% python3 -q
>>> import numpy as np
>>> import numpy.linalg as la
>>> np.set_printoptions(precision=4, suppress=True, linewidth=120, sign=" ")
>>> Q, _ = la.qr(np.array([[-0.4, -0.4, -1.4, 1.1, -1.0],
...     [0.4, -0.7, -1.0, 0.9, 0.0],
...     [1.2, 0.1, -1.0, 0.8, 1.3],
...     [0.6, -0.4, -1.3, 0.5, 0.3],
...     [2.1, -0.9, 0.6, -0.5, -0.7],
...     [-1.4, -1.1, 0.9, 0.6, 0.4]]))
>>> E = Q @ Q.T
>>> E
array([[ 0.8809,  0.2858, -0.0738, -0.104 , -0.0497, -0.0668],
       [ 0.2858,  0.3139,  0.1772,  0.2497,  0.1194,  0.1603],
       [-0.0738,  0.1772,  0.9542, -0.0645, -0.0308, -0.0414],
       [-0.104 ,  0.2497, -0.0645,  0.9091, -0.0435, -0.0583],
       [-0.0497,  0.1194, -0.0308, -0.0435,  0.9792, -0.0279],
       [-0.0668,  0.1603, -0.0414, -0.0583, -0.0279,  0.9626]])
>>> vals, vecs = la.eigh(E)
>>> x0 = np.array([3, 0, 1, 2, 1, 1])
>>> round(float(x0 @ E @ x0), 4)
11.2053
>>> gram = E.T @ E
>>> round(np.trace(gram), 4), np.round((E ** 2).sum(), 4)
(np.float64(5.0), np.float64(5.0))
>>> print(np.diag(gram))
[ 0.8809  0.3139  0.9542  0.9091  0.9792  0.9626]
>>> gram
array([[ 0.8809,  0.2858, -0.0738, -0.104 , -0.0497, -0.0668],
       [ 0.2858,  0.3139,  0.1772,  0.2497,  0.1194,  0.1603],
       [-0.0738,  0.1772,  0.9542, -0.0645, -0.0308, -0.0414],
       [-0.104 ,  0.2497, -0.0645,  0.9091, -0.0435, -0.0583],
       [-0.0497,  0.1194, -0.0308, -0.0435,  0.9792, -0.0279],
       [-0.0668,  0.1603, -0.0414, -0.0583, -0.0279,  0.9626]])
>>> (E @ E.T).shape
(6, 6)
>>> W2 = np.array([[0.1, 0.1, -1.1, 1.2, -0.1]])
>>> rng = np.random.default_rng(4537)
>>> J = np.array([[-3],
...     [-1],
...     [1],
...     [-4],
...     [0],
...     [-4],
...     [-2],
...     [-4],
...     [4],
...     [4],
...     [-3],
...     [-1],
...     [-1],
...     [-5],
...     [0],
...     [1],
...     [3],
...     [0],
...     [-2],
...     [0],
...     [-5],
...     [4]]) @ W2 + 0.02 * rng.normal(size=(22, 5))
>>> J
array([[-0.292 , -0.308 ,  3.3156, -3.5954,  0.2904],
       [-0.0726, -0.1368,  1.0963, -1.2037,  0.1195],
       [ 0.1041,  0.0863, -1.101 ,  1.2101, -0.1345],
       [-0.4264, -0.3947,  4.3941, -4.8169,  0.3859],
       [-0.017 ,  0.03  , -0.0229,  0.0329,  0.0078],
       [-0.4189, -0.4011,  4.4052, -4.7962,  0.3811],
       [-0.2055, -0.1918,  2.199 , -2.4213,  0.1758],
       [-0.3921, -0.3846,  4.3772, -4.8301,  0.3581],
       [ 0.3764,  0.4248, -4.4126,  4.7866, -0.4302],
       [ 0.3896,  0.3971, -4.3903,  4.8207, -0.4008],
       [-0.2933, -0.3086,  3.3012, -3.6103,  0.3281],
       [-0.0865, -0.0843,  1.0954, -1.2067,  0.1126],
       [-0.1447, -0.1272,  1.1019, -1.2187,  0.1028],
       [-0.4963, -0.5067,  5.497 , -5.9895,  0.5317],
       [-0.0011,  0.0026,  0.0154,  0.0401,  0.0211],
       [ 0.1273,  0.1407, -1.1072,  1.1791, -0.1208],
       [ 0.3042,  0.294 , -3.2841,  3.5893, -0.3014],
       [ 0.0502, -0.0188,  0.0106,  0.0217, -0.0101],
       [-0.2122, -0.2004,  2.1884, -2.3693,  0.1863],
       [-0.0441,  0.0227, -0.0084, -0.0143,  0.0012],
       [-0.5298, -0.4935,  5.5089, -6.0401,  0.4488],
       [ 0.3888,  0.3994, -4.3936,  4.7984, -0.3839]])
>>> x0 = np.array([1, 3, 1, 2, 0])
>>> target = J @ x0
>>> np.round(la.lstsq(J, target)[0], 4) + 0
array([ 1.,  3.,  1.,  2.,  0.])
>>> np.round(la.solve(J.T @ J, J.T @ target), 4) + 0
array([ 1.,  3.,  1.,  2.,  0.])
>>> target = target + 0.3 * rng.normal(size=22)
>>> print(target)
[-4.9931 -1.8323  1.4577 -6.5342 -0.1858 -7.0067 -2.8826 -6.7954  7.3203  7.2583 -5.1239 -1.791  -2.5015 -8.7759
  0.3094  1.49    4.8662  0.1409 -3.2006 -0.125  -8.2808  7.3957]
>>> c, *_ = la.lstsq(J, target)
>>> round(la.norm(target - J @ c), 4)
np.float64(1.3959)
>>> c.round()
array([ 0.,  5.,  4.,  4., -4.])
>>> Xc = J - J.mean(axis=1)
Traceback (most recent call last):
  File "<python-input-27>", line 1, in <module>
    Xc = J - J.mean(axis=1)
         ~~^~~~~~~~~~~~~~~~
ValueError: operands could not be broadcast together with shapes (22,5) (22,) 
>>> Xc = J - J.mean(axis=0)
>>> left, sig, VT = la.svd(Xc, full_matrices=False)
>>> print(np.abs(VT[0]).argmax())
3
>>> np.round(sig ** 2 / (sig ** 2).sum(), 4) + 0
array([ 0.9999,  0.    ,  0.    ,  0.    ,  0.    ])
>>> (np.sign(left[:, 0]) == np.sign(left[0, 0])).astype(int)
array([ 1,  1,  0,  1,  0,  1,  1,  1,  0,  0,  1,  1,  1,  1,  0,  0,  0,  0,  1,  0,  1,  0])
>>> print(np.abs(left[:, 0]).argmax())
9
>>> VT[0] * np.sign(VT[0, np.abs(VT[0]).argmax()])
array([ 0.0613,  0.0615, -0.6712,  0.7337, -0.0605])
>>> sig
array([ 21.4372,   0.1278,   0.0986,   0.0744,   0.0572])
>>> np.round((sig ** 2).sum() ** 2 / (sig ** 4).sum(), 4)
np.float64(1.0002)
>>> left, sig, VT = la.svd(J)
>>> sig
array([ 22.3395,   0.1309,   0.0986,   0.0748,   0.0581])
>>> print(np.argmax(sig[:-1] / (sig[1:] + 1e-6)) + 1)
1
>>> B = left[:, :1] @ np.diag(sig[:1]) @ VT[:1]
>>> round(la.norm(J - B) / la.norm(J), 4)
np.float64(0.0085)
>>> proj = J @ la.solve(J.T @ J, J.T)
>>> np.round(la.eigvalsh(proj), 4) + 0
array([ 0.,  0.,  0.,  0.,  0.,  0.,  0.,  0.,  0.,  0.,  0.,  0.,  0.,  0.,  0.,  0.,  0.,  1.,  1.,  1.,  1.,  1.])
>>> proj @ J[:, 0]
array([-0.292 , -0.0726,  0.1041, -0.4264, -0.017 , -0.4189, -0.2055, -0.3921,  0.3764,  0.3896, -0.2933, -0.0865,
       -0.1447, -0.4963, -0.0011,  0.1273,  0.3042,  0.0502, -0.2122, -0.0441, -0.5298,  0.3888])
>>> left, sig, VT = la.svd(E)
>>> vecs = VT[:(sig > 1e-8).sum()]
>>> x0 = E[1] + 2 * E[0] + rng.integers(2) * np.eye(6)[0]
>>> x0
array([ 3.0477,  0.8855,  0.0296,  0.0417,  0.0199,  0.0267])
>>> print(np.allclose(vecs.T @ vecs @ x0, x0))
False
>>> print(la.matrix_rank(np.vstack([E, x0])))
6
>>> vecs.T @ vecs
array([[ 0.8809,  0.2858, -0.0738, -0.104 , -0.0497, -0.0668],
       [ 0.2858,  0.3139,  0.1772,  0.2497,  0.1194,  0.1603],
       [-0.0738,  0.1772,  0.9542, -0.0645, -0.0308, -0.0414],
       [-0.104 ,  0.2497, -0.0645,  0.9091, -0.0435, -0.0583],
       [-0.0497,  0.1194, -0.0308, -0.0435,  0.9792, -0.0279],
       [-0.0668,  0.1603, -0.0414, -0.0583, -0.0279,  0.9626]])
>>> np.diag(vecs.T @ vecs)
array([ 0.8809,  0.3139,  0.9542,  0.9091,  0.9792,  0.9626])
>>> feats = np.array([[-18.0, 6.0, 8.0, 6.0],
...     [-12.0, 4.0, 6.0, 4.0],
...     [-24.0, 8.0, 10.0, 8.0],
...     [-12.0, 4.0, 6.0, 4.0]])
>>> feats.sum(axis=1)
array([ 2.,  2.,  2.,  2.])
>>> np.abs(feats).max()
np.float64(24.0)
>>> np.zeros(4, 4)
Traceback (most recent call last):
  File "<python-input-56>", line 1, in <module>
    np.zeros(4, 4)
    ~~~~~~~~^^^^^^
TypeError: Cannot interpret '4' as a data type
>>> feats.sum(axis=0)
array([-66.,  22.,  30.,  22.])
>>> feats[:, 4]
Traceback (most recent call last):
  File "<python-input-58>", line 1, in <module>
    feats[:, 4]
    ~~~~~^^^^^^
IndexError: index 4 is out of bounds for axis 1 with size 4
>>> round(la.norm(feats), 4)
np.float64(41.0853)
>>> print(np.diff(feats, axis=0))
[[  6.  -2.  -2.  -2.]
 [-12.   4.   4.   4.]
 [ 12.  -4.  -4.  -4.]]
>>> feats.shape
(4, 4)
>>> m1 = np.loadtxt("a.csv", delimiter=",")
>>> m1
array([[ 0.0909, -0.0909,  0.2727],
       [-0.0909,  0.0909, -0.2727],
       [ 0.2727, -0.2727,  0.8182]])
>>> left, sig, VT = la.svd(m1)
>>> vecs = VT[:(sig > 1e-8).sum()]
>>> x0 = m1[0] + 3 * m1[1] + rng.integers(2) * np.eye(3)[0]
>>> x0
array([ 0.8182,  0.1818, -0.5455])
>>> print(la.matrix_rank(np.vstack([m1, x0])))
2
>>> round(la.norm(x0 - vecs.T @ vecs @ x0), 4)
np.float64(0.9535)
>>> print(np.diag(vecs.T @ vecs))
[ 0.0909  0.0909  0.8182]
>>> np.allclose(vecs.T @ vecs @ x0, x0)
False
>>> u = np.array([-2, -1, -1])
>>> np.cross(m1[1, :3], m1[0, :3])
array([ 0.,  0.,  0.])
>>> np.correlate(m1[1], m1[0], "full")
array([-0.0248,  0.0331, -0.0909,  0.0331, -0.0248])
>>> M = np.array([[44.0, -12.0, -28.0, 12.0],
...     [0.0, -5.0, -3.0, 0.0],
...     [0.0, 0.0, -8.0, 0.0],
...     [-144.0, 35.0, 77.0, -40.0]])
>>> def softmax(z):
...     e = np.exp(z - z.max(axis=-1, keepdims=True))
...     return e / e.sum(axis=-1, keepdims=True)
... 
>>> print(np.round(softmax(M[3]), 4) + 0)
[ 0.  0.  1.  0.]
>>> print(np.round(softmax(M[3] + 2), 4) + 0)
[ 0.  0.  1.  0.]
>>> S = M @ M.T / np.sqrt(4)
>>> np.round(softmax(S + np.triu(np.full(S.shape, -np.inf), 1)), 4) + 0
array([[ 1.,  0.,  0.,  0.],
       [ 1.,  0.,  0.,  0.],
       [ 1.,  0.,  0.,  0.],
       [ 0.,  0.,  0.,  1.]])
>>> z = rng.permutation(4)
>>> z
array([ 1,  3,  2,  0])
>>> B = M[z][:, z]
>>> print(np.trace(B))
-9.0
>>> np.diag(B)
array([ -5., -40.,  -8.,  44.])
>>> print(np.sort(np.abs(la.eigvals(B))))
[ 4.  5.  8.  8.]
>>> left, sig, VT = la.svd(M)
>>> sig
array([ 180.2822,    8.5879,    4.5328,    0.1824])
>>> B = left[:, :3] @ np.diag(sig[:3]) @ VT[:3]
>>> round(la.norm(M - B) / la.norm(M), 4)
np.float64(0.001)
>>> la.matrix_rank(B)
np.int64(3)
>>> print(round(la.norm(M - B, 2), 4), round(sig[3], 4))
0.1824 0.1824
>>> la.matrix_rank(M, rtol=0.05)
np.int64(1)
>>> arr = np.load("block5.npy")
>>> arr
array([[-2.5,  0.5],
       [ 0.9, -0.3],
       [-1.7,  0.5],
       [-0.3,  0. ],
       [-0.2, -1.4]])
>>> Q, R = la.qr(arr)
>>> np.allclose(R.T @ R, arr.T @ arr)
True
>>> R
array([[ 3.1749, -0.6583],
       [ 0.    ,  1.4549]])
>>> np.abs(np.diag(R))
array([ 3.1749,  1.4549])
>>> np.round(Q.T @ Q, 4) + 0
array([[ 1.,  0.],
       [ 0.,  1.]])
>>> th = np.radians(72)
>>> R = np.eye(2)
>>> R[0, 0] = R[1, 1] = np.cos(th)
>>> R[0, 1], R[1, 0] = -np.sin(th), np.sin(th)
>>> R
array([[ 0.309 , -0.9511],
       [ 0.9511,  0.309 ]])
>>> B = arr @ R.T
>>> print(round(la.det(R), 4), np.round(np.trace(R), 4))
1.0 0.618
>>> la.svd(arr, compute_uv=False), la.svd(B, compute_uv=False)
(array([ 3.259 ,  1.4173]), array([ 3.259 ,  1.4173]))
>>> z = rng.permutation(2)
>>> z
array([ 1,  0])
>>> B = R[z][:, z]
>>> np.diag(B)
array([ 0.309,  0.309])
>>> np.allclose(B, R)
False
>>> round(np.trace(B), 4)
np.float64(0.618)
>>> round(la.det(B), 4), np.round(la.det(R[z]), 4)
(np.float64(1.0), np.float64(-1.0))
>>> B
array([[ 0.309 ,  0.9511],
       [-0.9511,  0.309 ]])
>>> u = np.array([2, 0, 2, 3, 1, 1]) + 0.5
>>> X = np.outer(u, u) / (u @ u)
>>> X
array([[ 0.2119,  0.0424,  0.2119,  0.2966,  0.1271,  0.1271],
       [ 0.0424,  0.0085,  0.0424,  0.0593,  0.0254,  0.0254],
       [ 0.2119,  0.0424,  0.2119,  0.2966,  0.1271,  0.1271],
       [ 0.2966,  0.0593,  0.2966,  0.4153,  0.178 ,  0.178 ],
       [ 0.1271,  0.0254,  0.1271,  0.178 ,  0.0763,  0.0763],
       [ 0.1271,  0.0254,  0.1271,  0.178 ,  0.0763,  0.0763]])
>>> rank = la.matrix_rank(X)
>>> rank
np.int64(1)
>>> ns = la.svd(X)[2][rank:].T
>>> la.matrix_rank(X.T @ X), la.matrix_rank(X @ X.T)
(np.int64(1), np.int64(1))
>>> np.allclose(X @ ns, 0)
True
>>> [int(la.matrix_rank(np.delete(X, i, axis=0))) for i in range(6)]
[1, 1, 1, 1, 1, 1]
>>> ns.shape
(6, 5)
